>>> import numpy as np
>>> import numpy.linalg as la
>>> np.set_printoptions(precision=3, suppress=True, linewidth=100)
>>> rnd = lambda a: np.round(a, 3) + 0
>>> X = np.load("dump.npy")
>>> X
array([[ 3, -2,  3,  0, -1],
       [ 0,  3,  2,  3, -3],
       [ 0,  0, -1, -2,  3],
       [ 0,  0,  0,  0,  1],
       [ 0,  0,  0,  0,  3]])
>>> # null space of dimension 1
>>> rng = np.random.default_rng(2506)
>>> labels = rng.permutation(5)
>>> labels
array([4, 2, 3, 1, 0])
>>> out = X[labels][:, labels]
>>> np.trace(out)
np.int64(8)
>>> rnd(la.det(out)), rnd(la.det(X[labels]))
(np.float64(0.0), np.float64(0.0))
>>> np.allclose(out, X)
False
>>> np.diag(out)
array([ 3, -1,  0,  3,  3])
>>> x = np.array([-2, 1, -4, -2, 2])
>>> a = np.maximum(X @ x, 0)
>>> np.maximum(X @ (3 * x), 0)
array([ 0,  0, 42,  6, 18])
>>> a
array([ 0,  0, 14,  2,  6])
>>> X.T @ a
array([  0,   0, -14, -28,  62])
>>> data = np.load("m.npy")
>>> print(data)
[[-0.4 -0.9  2. ]
 [-1.   0.  -0.2]
 [ 1.8  1.1 -1.3]
 [ 1.2 -1.4  1.3]
 [-0.1  1.3 -0.9]
 [ 0.2 -0.2  1.8]
 [ 0.   0.2 -1. ]
 [-0.1  1.4 -0.2]
 [-7.  -9.   9. ]
 [ 1.  -0.8  0.1]
 [ 1.4  1.4  1.5]
 [-0.4 -0.6  0.3]]
>>> # row 8 dominates
>>> x = np.array([-1, -2, -2])
>>> (data @ x).argmax()
np.int64(8)
>>> np.sign((data @ x).round(6))
array([-1.,  1., -1., -1., -1., -1.,  1., -1.,  1.,  1., -1.,  1.])
>>> print(rnd(data @ np.ones(3)))
[ 0.7 -1.2  1.6  1.1  0.3  1.8 -0.8  1.1 -7.   0.3  4.3 -0.7]
>>> rnd(np.einsum("ij,j->i", data, x))
array([-1.8,  1.4, -1.4, -1. , -0.7, -3.4,  1.6, -2.3,  7. ,  0.4, -7.2,  1. ])
>>> rnd(data @ (2 * x))
array([ -3.6,   2.8,  -2.8,  -2. ,  -1.4,  -6.8,   3.2,  -4.6,  14. ,   0.8, -14.4,   2. ])
>>> rnd((data * x).sum(axis=1))
array([-1.8,  1.4, -1.4, -1. , -0.7, -3.4,  1.6, -2.3,  7. ,  0.4, -7.2,  1. ])
>>> data @ np.eye(3)[0]
array([-0.4, -1. ,  1.8,  1.2, -0.1,  0.2,  0. , -0.1, -7. ,  1. ,  1.4, -0.4])
>>> mat = np.load("out18.npy")
>>> mat
array([[ 9,  8,  9],
       [18, 10, 14],
       [ 0,  0,  0],
       [ 9,  8,  9],
       [ 5,  4,  1],
       [ 9,  2,  5],
       [ 0,  0,  0],
       [14, 12, 10],
       [14, 12, 10],
       [ 9,  8,  9],
       [ 0,  0,  0],
       [ 9,  8,  9],
       [ 5,  4,  1],
       [ 0,  0,  0],
       [ 5,  4,  1],
       [ 0,  0,  0],
       [ 0,  0,  0],
       [ 9,  8,  9],
       [ 9,  2,  5],
       [ 0,  0,  0],
       [14, 12, 10],
       [ 0,  0,  0],
       [ 0,  0,  0],
       [ 0,  0,  0],
       [ 9,  2,  5],
       [ 0,  0,  0],
       [ 0,  0,  0],
       [ 0,  0,  0],
       [ 5,  4,  1]])
>>> # rows 0 and 3 are equal
>>> cen = mat - mat.mean(axis=0)
>>> V = la.svd(cen)[2][:1]
>>> out = cen - cen @ V.T @ V
>>> rnd(np.cov(cen @ V.T, rowvar=False))
np.float64(66.759)
>>> rnd(np.diag(V.T @ V))
array([0.447, 0.258, 0.295])
>>> rnd((cen @ V.T).std(axis=0))
array([8.028])
>>> print(rnd(out.std(axis=0)))
[0.979 1.22  0.96 ]
>>> x = np.array([1, 0, -1])
>>> target = mat @ x
>>> print(rnd(la.solve(mat.T @ mat, mat.T @ target)))
[ 1.  0. -1.]
>>> rnd(la.lstsq(mat, target)[0])
array([ 1.,  0., -1.])
>>> target = target + 0.02 * rng.normal(size=29)
>>> rnd(target)
array([ 0.017,  3.985,  0.012,  0.005,  3.98 ,  4.036, -0.01 ,  3.977,  4.033, -0.025,  0.018,
        0.005,  4.003,  0.044,  3.984, -0.022,  0.012, -0.011,  4.009, -0.02 ,  3.958, -0.012,
        0.034,  0.014,  3.972, -0.014, -0.001, -0.008,  3.993])
>>> b, *_ = la.lstsq(mat, target)
>>> rnd(la.norm(target - mat @ b))
np.float64(0.109)
>>> b.round()
array([ 1., -0., -1.])
>>> C2 = mat.T @ mat
>>> np.trace(C2), (mat ** 2).sum()
(np.int64(3568), np.int64(3568))
>>> np.allclose(C2, C2.T)
True
>>> print(C2)
[[1660 1178 1232]
 [1178  928  906]
 [1232  906  980]]
>>> np.diag(C2)
array([1660,  928,  980])
>>> (mat @ mat.T).shape
(29, 29)
>>> rnd(la.svd(mat, compute_uv=False) ** 2)
array([3467.654,   60.492,   39.854])
>>> labels = mat[:, 0] > np.median(mat[:, 0])
>>> u = mat[labels].mean(axis=0) - mat[~labels].mean(axis=0)
>>> (((mat - mat.mean(axis=0)) @ u > 0) == labels).mean()
np.float64(1.0)
>>> np.argsort(-np.abs(u).round(6), kind="stable")
array([0, 2, 1])
>>> ((mat - mat.mean(axis=0)) @ u > 0).astype(int)
array([1, 1, 0, 1, 0, 1, 0, 1, 1, 1, 0, 1, 0, 0, 0, 0, 0, 1, 1, 0, 1, 0, 0, 0, 1, 0, 0, 0, 0])
>>> print(labels.astype(int))
[1 1 0 1 0 1 0 1 1 1 0 1 0 0 0 0 0 1 1 0 1 0 0 0 1 0 0 0 0]
>>> M = np.array([[-7.0, 22.0, -7.0, 7.0],
...     [-16.0, 31.0, -7.0, 7.0],
...     [-16.0, 24.0, 1.0, 8.0],
...     [16.0, -22.0, 7.0, 2.0]])
>>> q, V = la.qr(M[:, :2])[0], la.qr(M[:, 2:])[0]
>>> s = la.svd(q.T @ V, compute_uv=False)
>>> print(rnd(np.degrees(np.arccos(s.clip(0, 1)))))
[ 0.768 84.535]
>>> rnd(s)
array([1.   , 0.095])
>>> (s > 0.9).sum()
np.int64(1)
>>> labels = rng.permutation(4)
>>> labels
array([3, 0, 2, 1])
>>> out = M[labels][:, labels]
>>> np.diag(out)
array([ 2., -7.,  1., 31.])
>>> rnd(np.sort(np.abs(la.eigvals(out))))
array([1., 8., 9., 9.])
>>> np.trace(out)
np.float64(27.0)
>>> np.allclose(out, M)
False
>>> q, r_ = la.qr(M)
>>> rnd(q.T @ q)
array([[1., 0., 0., 0.],
       [0., 1., 0., 0.],
       [0., 0., 1., 0.],
       [0., 0., 0., 1.]])
>>> np.trace(q @ q.T)
np.float64(4.0)
>>> rnd(abs(r_[0, 0])), rnd(la.norm(M[:, 0]))
(np.float64(28.583), np.float64(28.583))
>>> rnd(r_)
array([[ 28.583, -48.49 ,   8.991,  -8.991],
       [  0.   ,  12.398,  -5.244,   6.695],
       [  0.   ,   0.   ,  -6.298,  -6.344],
       [  0.   ,   0.   ,   0.   ,   0.29 ]])
>>> q.shape, r_.shape
((4, 4), (4, 4))
>>> rnd(np.sort(la.eigvals(r_)))
array([-6.298,  0.29 , 12.398, 28.583])
>>> rnd(la.matrix_power(r_ - np.diag(np.diag(r_)), 4))
array([[0., 0., 0., 0.],
       [0., 0., 0., 0.],
       [0., 0., 0., 0.],
       [0., 0., 0., 0.]])
>>> print([int(la.matrix_rank(la.matrix_power(r_, p))) for p in range(1, 5)])
[4, 4, 4, 4]
>>> m1 = np.loadtxt("run5.csv", delimiter=",")
>>> rnd(m1)
array([[ 0.944,  0.278,  0.056, -0.167],
       [ 0.278, -0.389, -0.278,  0.833],
       [ 0.056, -0.278,  0.944,  0.167],
       [-0.167,  0.833,  0.167,  0.5  ]])
>>> # columns are unit length and at right angles
>>> w, V = la.eigh(m1)
>>> x = np.array([8, -2, -6, -4])
>>> rnd(x @ m1 @ x / (x @ x)), rnd(w[0]), w[-1]
(np.float64(0.933), np.float64(-1.0), np.float64(1.0))
>>> rnd(V * np.maximum(w, 0) @ V.T)
array([[ 0.972,  0.139,  0.028, -0.083],
       [ 0.139,  0.306, -0.139,  0.417],
       [ 0.028, -0.139,  0.972,  0.083],
       [-0.083,  0.417,  0.083,  0.75 ]])
>>> E = np.loadtxt("block3.csv", delimiter=",")
>>> E
array([[ 2.,  0.,  0.,  0.,  0.],
       [-2.,  0.,  0.,  0.,  0.],
       [ 3.,  1.,  1.,  0.,  0.],
       [ 3.,  0.,  2., -3.,  0.],
       [ 1.,  0., -2., -2.,  0.]])
>>> rnd(la.eigvals(E))
array([ 0., -3.,  1.,  0.,  2.])
>>> rnd(la.det(E[::-1]))
np.float64(0.0)
>>> feats = np.load("arr.npy")
>>> feats
array([[ 3,  0,  0],
       [-2, -3,  0],
       [ 0,  3,  2]])
>>> # triangular: eigenvalues sit on the diagonal
>>> ang = np.radians(120)
>>> r_ = np.eye(3)
>>> r_[2, 2] = r_[1, 1] = np.cos(ang)
>>> r_[2, 1], r_[1, 2] = -np.sin(ang), np.sin(ang)
>>> rnd(r_)
array([[ 1.   ,  0.   ,  0.   ],
       [ 0.   , -0.5  ,  0.866],
       [ 0.   , -0.866, -0.5  ]])
>>> out = feats @ r_.T
>>> np.allclose(la.norm(feats, axis=1), la.norm(out, axis=1))
True
>>> rnd(np.abs(out - feats).max(axis=0))
array([0.   , 4.5  , 5.598])
>>> print(rnd(out))
[[ 3.     0.     0.   ]
 [-2.     1.5    2.598]
 [ 0.     0.232 -3.598]]
>>> rnd(la.det(out))
np.float64(-18.0)
>>> np.allclose(out, out.T)
False
>>> u = np.array([1, 0])
>>> np.convolve(feats[1], u)
array([-2, -3,  0,  0])
>>> np.polyval(u, feats[1])
array([-2, -3,  0])
>>> print(np.correlate(feats[1], feats[2], "full"))
[ -4 -12  -9   0   0]
>>> np.array([np.convolve(row, u, "same") for row in feats])
array([[ 3,  0,  0],
       [-2, -3,  0],
       [ 0,  3,  2]])
>>> out = la.inv(feats)
>>> print((np.abs(out) > 1e-9).astype(int))
[[1 0 0]
 [1 1 0]
 [1 1 1]]
>>> rnd(out)
array([[ 0.333,  0.   ,  0.   ],
       [-0.222, -0.333,  0.   ],
       [ 0.333,  0.5  ,  0.5  ]])
>>> feats @ out
array([[1., 0., 0.],
       [0., 1., 0.],
       [0., 0., 1.]])
>>> F = np.loadtxt("w.csv", delimiter=",")
>>> F
array([[0.05, 1.  , 1.  , 1.  ],
       [2.  , 0.05, 1.  , 1.  ],
       [2.  , 1.  , 1.05, 1.  ],
       [0.  , 1.  , 1.  , 1.05]])
>>> labels = rng.permutation(4)
>>> out = F[:, labels] * rng.choice([-1, 1], 4)
>>> out
array([[1.  , 1.  , 0.05, 1.  ],
       [1.  , 1.  , 2.  , 0.05],
       [1.  , 1.05, 2.  , 1.  ],
       [1.05, 1.  , 0.  , 1.  ]])
>>> U, _, VT = la.svd(F.T @ out)
>>> rnd(U @ VT)
array([[0., 0., 1., 0.],
       [0., 0., 0., 1.],
       [0., 1., 0., 0.],
       [1., 0., 0., 0.]])
>>> labels
array([3, 2, 0, 1])
>>> print(rnd(la.lstsq(F, out)[0]))
[[0. 0. 1. 0.]
 [0. 0. 0. 1.]
 [0. 1. 0. 0.]
 [1. 0. 0. 0.]]
>>> print(rnd(la.norm(F, 2)))
3.953
>>> print(rnd(la.norm(F, axis=0)))
[2.829 1.733 2.025 2.025]
>>> print(rnd(la.norm(F, "nuc")))
6.313
